% python3 -q
>>> import numpy as np
>>> import numpy.linalg as la
>>> np.set_printoptions(precision=1, suppress=True, linewidth=200)
>>> W0 = np.loadtxt("out2.csv", delimiter=",")
>>> W0
array([[ 0., -3., -2., -1.],
       [ 0.,  0.,  2., -3.],
       [ 0.,  0.,  0., -3.],
       [ 0.,  0.,  0.,  0.]])
>>> P = np.triu(np.array([[-3, -2, 1, -3], [2, -2, -1, 0], [-2, 3, 1, 0], [-1, -2, -1, -1]]), 1) + np.eye(4)
>>> B = P @ W0 @ la.inv(P)
>>> la.matrix_rank(B)
np.int64(3)
>>> np.round(la.det(B), 1)
np.float64(0.0)
>>> B
array([[ 0., -3., -9.,  2.],
       [ 0.,  0.,  2.,  0.],
       [ 0.,  0.,  0., -3.],
       [ 0.,  0.,  0.,  0.]])
>>> np.poly(B)
array([1., 0., 0., 0., 0.])
>>> P @ W0 - W0 @ P
array([[ 0.,  0., -7.,  3.],
       [ 0.,  0.,  0.,  3.],
       [ 0.,  0.,  0.,  0.],
       [ 0.,  0.,  0.,  0.]])
>>> u = np.array([2, -1, 5])
>>> np.polyval(u, B[2])
array([ 5.,  5.,  5., 26.])
>>> np.cross(B[2, :3], B[3, :3])
array([0., 0., 0.])
>>> np.round(la.norm(W0[0], 1), 1), round(la.norm(W0[0], np.inf), 1)
(np.float64(6.0), np.float64(3.0))
>>> la.norm(W0, axis=0)
array([0. , 3. , 2.8, 4.4])
>>> round(float(la.norm(W0, "nuc")), 1)
9.4
>>> data = np.array([[25, 0, 2, -4, -38],
...     [0, 89, 15, 21, -64],
...     [2, 15, 70, -14, -10],
...     [-4, 21, -14, 10, -10],
...     [-38, -64, -10, -10, 104]])
>>> Uu, sig, vt = la.svd(data)
>>> evecs = vt[:(sig > 1e-8).sum()]
>>> rng = np.random.default_rng(546213)
>>> vec = data[3] + -2 * data[4] + rng.integers(2) * np.eye(5)[1]
>>> vec
array([  72.,  149.,    6.,   30., -218.])
>>> np.round(la.norm(vec - evecs.T @ evecs @ vec), 1)
np.float64(0.0)
>>> w, evecs = la.eigh(data)
>>> vec = np.array([5, -3, 0, 6, -4])
>>> np.round(la.eigvalsh(data[1:, 1:]), 1) + 0
array([  0. ,  34.9,  71.7, 166.4])
>>> np.round(evecs * np.abs(w) @ evecs.T, 1) + 0
array([[ 25.,   0.,   2.,  -4., -38.],
       [  0.,  89.,  15.,  21., -64.],
       [  2.,  15.,  70., -14., -10.],
       [ -4.,  21., -14.,  10., -10.],
       [-38., -64., -10., -10., 104.]])
>>> vec @ data @ vec
np.int64(2918)
>>> B = data / np.sqrt((data ** 2).mean(axis=1, keepdims=True))
>>> la.matrix_rank(data - data.mean(axis=1, keepdims=True))
np.int64(3)
>>> la.matrix_rank(B) == la.matrix_rank(data)
np.True_
>>> F = np.array([[0, -1, 1, -2], [1, 2, -1, -2], [-2, 0, 1, -1]])
>>> F[0] = F[2]
>>> F
array([[-2,  0,  1, -1],
       [ 1,  2, -1, -2],
       [-2,  0,  1, -1]])
>>> B = F / np.sqrt((F ** 2).mean(axis=1, keepdims=True))
>>> la.matrix_rank(F - F.mean(axis=1, keepdims=True))
np.int64(2)
>>> F - F.mean(axis=1, keepdims=True)
array([[-1.5,  0.5,  1.5, -0.5],
       [ 1. ,  2. , -1. , -2. ],
       [-1.5,  0.5,  1.5, -0.5]])
>>> B[2]
array([-1.6,  0. ,  0.8, -0.8])
>>> np.abs(F).max()
np.int64(2)
>>> F.sum(axis=1)
array([-2,  0, -2])
>>> F.sum(axis=0)
array([-3,  2,  1, -4])
>>> np.unravel_index(np.abs(F).argmax(), F.shape)
(np.int64(0), np.int64(0))
>>> F - F[0]
array([[ 0,  0,  0,  0],
       [ 3,  2, -2, -1],
       [ 0,  0,  0,  0]])
>>> np.round(la.svd(F, compute_uv=False), 1) + 0
array([3.6, 3. , 0. ])
>>> A = np.load("case15.npy")
>>> A
array([[17, 20, -7, -2],
       [20, 32,  8,  4],
       [-7,  8, 34, 13],
       [-2,  4, 13,  5]])
>>> la.matrix_rank(A, rtol=0.1)
np.int64(2)
>>> Uu, sig, vt = la.svd(A)
>>> evecs = vt[:(sig > 1e-8).sum()]
>>> vec = A[1] + 2 * A[3] + rng.integers(2) * np.eye(4)[0]
>>> vec
array([16., 40., 34., 14.])
>>> np.diag(evecs.T @ evecs)
array([0.4, 0.7, 0.8, 0.1])
>>> np.allclose(evecs.T @ evecs @ vec, vec)
True
>>> evecs.T @ evecs
array([[ 0.4,  0.4, -0.2, -0.1],
       [ 0.4,  0.7,  0.1,  0.1],
       [-0.2,  0.1,  0.8,  0.3],
       [-0.1,  0.1,  0.3,  0.1]])
>>> w, evecs = la.eigh(A)
>>> np.round(evecs.T @ evecs, 1) + 0
array([[1., 0., 0., 0.],
       [0., 1., 0., 0.],
       [0., 0., 1., 0.],
       [0., 0., 0., 1.]])
>>> np.round(evecs.T @ A @ evecs, 1) + 0
array([[ 0. ,  0. ,  0. ,  0. ],
       [ 0. ,  0. ,  0. ,  0. ],
       [ 0. ,  0. , 40.4,  0. ],
       [ 0. ,  0. ,  0. , 47.6]])
>>> (w > 1e-8).sum(), (w < -1e-8).sum()
(np.int64(2), np.int64(0))
>>> np.round(la.svd(A, compute_uv=False), 1) + 0
array([47.6, 40.4,  0. ,  0. ])
>>> np.unique(w.round(6) + 0, return_counts=True)[1]
array([2, 1, 1])
>>> np.abs(evecs[:, -1])
array([0.4, 0.8, 0.4, 0.2])
>>> w1 = np.array([[-1, 3, -3], [-2, -1, 3], [3, -1, -2], [1, -3, 3]])
>>> beta = np.array([0, 1, 1])
>>> H = np.maximum(A @ w1 + beta, 0)
>>> (H > 0).astype(int)
array([[0, 1, 1],
       [0, 1, 1],
       [1, 0, 1],
       [1, 0, 1]])
>>> H
array([[  0,  45,  18],
       [  0,   9,  33],
       [106,   0,  17],
       [ 38,   0,   8]])
>>> Z = np.array([[9, 6, 4], [3, 1, 9], [6, 4, 1]])
>>> H @ Z
array([[ 243,  117,  423],
       [ 225,  141,  114],
       [1056,  704,  441],
       [ 390,  260,  160]])
>>> la.matrix_rank(F, rtol=0.1)
np.int64(2)
>>> np.round(la.norm(F, 2) / la.norm(F), 1)
np.float64(0.8)
>>> [round(float(x), 1) for x in la.svd(F, compute_uv=False)[:3]]
[3.6, 3.0, 0.0]
>>> m1 = np.load("test16.npy")
>>> m1
array([[2, 0, 0, 0],
       [0, 3, 0, 0],
       [0, 0, 3, 0],
       [0, 0, 0, 3]])
>>> B = la.inv(m1)
>>> m1 @ B
array([[1., 0., 0., 0.],
       [0., 1., 0., 0.],
       [0., 0., 1., 0.],
       [0., 0., 0., 1.]])
>>> np.kron(np.eye(2, dtype=int), m1)
array([[2, 0, 0, 0, 0, 0, 0, 0],
       [0, 3, 0, 0, 0, 0, 0, 0],
       [0, 0, 3, 0, 0, 0, 0, 0],
       [0, 0, 0, 3, 0, 0, 0, 0],
       [0, 0, 0, 0, 2, 0, 0, 0],
       [0, 0, 0, 0, 0, 3, 0, 0],
       [0, 0, 0, 0, 0, 0, 3, 0],
       [0, 0, 0, 0, 0, 0, 0, 3]])
>>> np.einsum("ii->", m1)
np.int64(11)
>>> la.eigvals(m1)
array([2., 3., 3., 3.])
>>> np.einsum("ij,ji->", m1, m1)
np.int64(31)
>>> round(float(la.eigvals(m1).sum().real), 1)
11.0
>>> np.poly(m1)
array([  1., -11.,  45., -81.,  54.])
>>> arr = np.array([[0, 0, 0, -2],
...     [0, 0, 1, 0],
...     [-1, 0, 0, 0],
...     [0, 0, 0, 0],
...     [0, 0, 0, 0]])
>>> C2 = arr.T @ arr
>>> la.eigvalsh(C2)[::-1]
array([4., 1., 1., 0.])
>>> round(np.trace(la.pinv(arr) @ arr), 1)
np.float64(3.0)
>>> la.lstsq(arr[:-1].T, arr[-1])[2]
np.int32(3)
>>> arr @ la.pinv(arr) @ arr
array([[ 0.,  0.,  0., -2.],
       [ 0.,  0.,  1.,  0.],
       [-1.,  0.,  0.,  0.],
       [ 0.,  0.,  0.,  0.],
       [ 0.,  0.,  0.,  0.]])
>>> X = np.array([[-5, 4, 0, 7],
...     [-4, -6, -4, 9],
...     [6, -8, -3, 8],
...     [9, 9, -3, -2],
...     [0, 1, 5, 3]])
>>> X
array([[-5,  4,  0,  7],
       [-4, -6, -4,  9],
       [ 6, -8, -3,  8],
       [ 9,  9, -3, -2],
       [ 0,  1,  5,  3]])
>>> P = X @ la.solve(X.T @ X, X.T)
>>> np.round(np.trace(P), 1)
np.float64(4.0)
>>> np.round((np.eye(5) - P) @ X, 1) + 0
array([[0., 0., 0., 0.],
       [0., 0., 0., 0.],
       [0., 0., 0., 0.],
       [0., 0., 0., 0.],
       [0., 0., 0., 0.]])
>>> np.diag(P)
array([0.8, 0.6, 0.9, 0.9, 0.8])
>>> np.allclose(P @ P, P)
True
>>> np.round(la.eigvalsh(P), 1) + 0
array([0., 1., 1., 1., 1.])
>>> la.matrix_rank(np.eye(5) - P)
np.int64(1)
>>> q, Rm = la.qr(X)
>>> q.round(1) + 0
array([[-0.4,  0.4,  0.3, -0.6],
       [-0.3, -0.4,  0.6, -0.3],
       [ 0.5, -0.7,  0. , -0.4],
       [ 0.7,  0.5,  0.4, -0.2],
       [ 0. ,  0.1, -0.7, -0.6]])
>>> q.shape, Rm.shape
((5, 4), (4, 4))
>>> np.round(q @ Rm, 1) + 0
array([[-5.,  4.,  0.,  7.],
       [-4., -6., -4.,  9.],
       [ 6., -8., -3.,  8.],
       [ 9.,  9., -3., -2.],
       [ 0.,  1.,  5.,  3.]])
>>> np.abs(np.diag(Rm))
array([12.6, 13.8,  6.9, 11.4])
>>> np.round(q.T @ q, 1) + 0
array([[1., 0., 0., 0.],
       [0., 1., 0., 0.],
       [0., 0., 1., 0.],
       [0., 0., 0., 1.]])
>>> B = np.c_[X[:, :2] @ np.array([[8, 1], [9, -5]]), np.array([-1, -2, 3, -1, 1])]
>>> B
array([[ -4, -25,  -1],
       [-86,  26,  -2],
       [-24,  46,   3],
       [153, -36,  -1],
       [  9,  -5,   1]])
>>> la.matrix_rank(B)
np.int64(3)
>>> la.norm(la.qr(X)[0].T @ B, axis=0) ** 2 / ((B ** 2).sum(axis=0) + 1e-12)
array([1. , 1. , 0.8])
>>> B = X / la.norm(X, axis=1, keepdims=True)
>>> C2 = B @ B.T
>>> np.argwhere(np.triu(np.abs(C2) > 0.95, 1))
array([], shape=(0, 2), dtype=int64)
>>> round(float(np.degrees(np.arccos(np.clip(C2[0, 1], -1, 1)))), 1)
59.4
>>> C2[0].round(1) + 0
array([ 1. ,  0.5,  0. , -0.2,  0.4])
>>> (np.abs(C2) > 0.9).astype(int)
array([[1, 0, 0, 0, 0],
       [0, 1, 0, 0, 0],
       [0, 0, 1, 0, 0],
       [0, 0, 0, 1, 0],
       [0, 0, 0, 0, 1]])
>>> feats = np.array([[-3.0, 1.0], [0.0, -3.0]])
>>> feats
array([[-3.,  1.],
       [ 0., -3.]])
>>> la.norm(feats, axis=1)
array([3.2, 3. ])
>>> la.norm(feats, axis=1).argmax()
np.int64(0)
>>> round(float(la.norm(feats, 2)), 1)
3.5
>>> round(la.norm(feats) ** 2 / la.norm(feats, 2) ** 2, 1)
np.float64(1.5)
>>> round(float(la.norm(feats[1], 1)), 1), round(float(la.norm(feats[1], np.inf)), 1)
(3.0, 3.0)
>>> u = np.array([0, -7])
>>> B = feats + np.outer(u, np.eye(2)[1])
>>> np.round(la.det(B) / la.det(feats), 1), round(float(1 + la.solve(feats, u)[1]), 1)
(np.float64(3.3), 3.3)
>>> B
array([[ -3.,   1.],
       [  0., -10.]])
>>> la.matrix_rank(la.inv(B) - la.inv(feats), tol=1e-8)
np.int64(1)
>>> B = feats / la.norm(feats, axis=1, keepdims=True)
>>> C2 = B @ B.T
>>> la.norm(B, axis=1)
array([1., 1.])
>>> round(float(np.degrees(np.arccos(np.clip(C2[0, 1], -1, 1)))), 1)
108.4
>>> (np.abs(C2) > 0.9).astype(int)
array([[1, 0],
       [0, 1]])
>>> w, evecs = la.eig(feats)
>>> w
array([-3., -3.])
>>> np.sort(la.eigvals(la.inv(feats)))
array([-0.3, -0.3])
>>> feats @ evecs[:, 0] - w[0] * evecs[:, 0]
array([0., 0.])
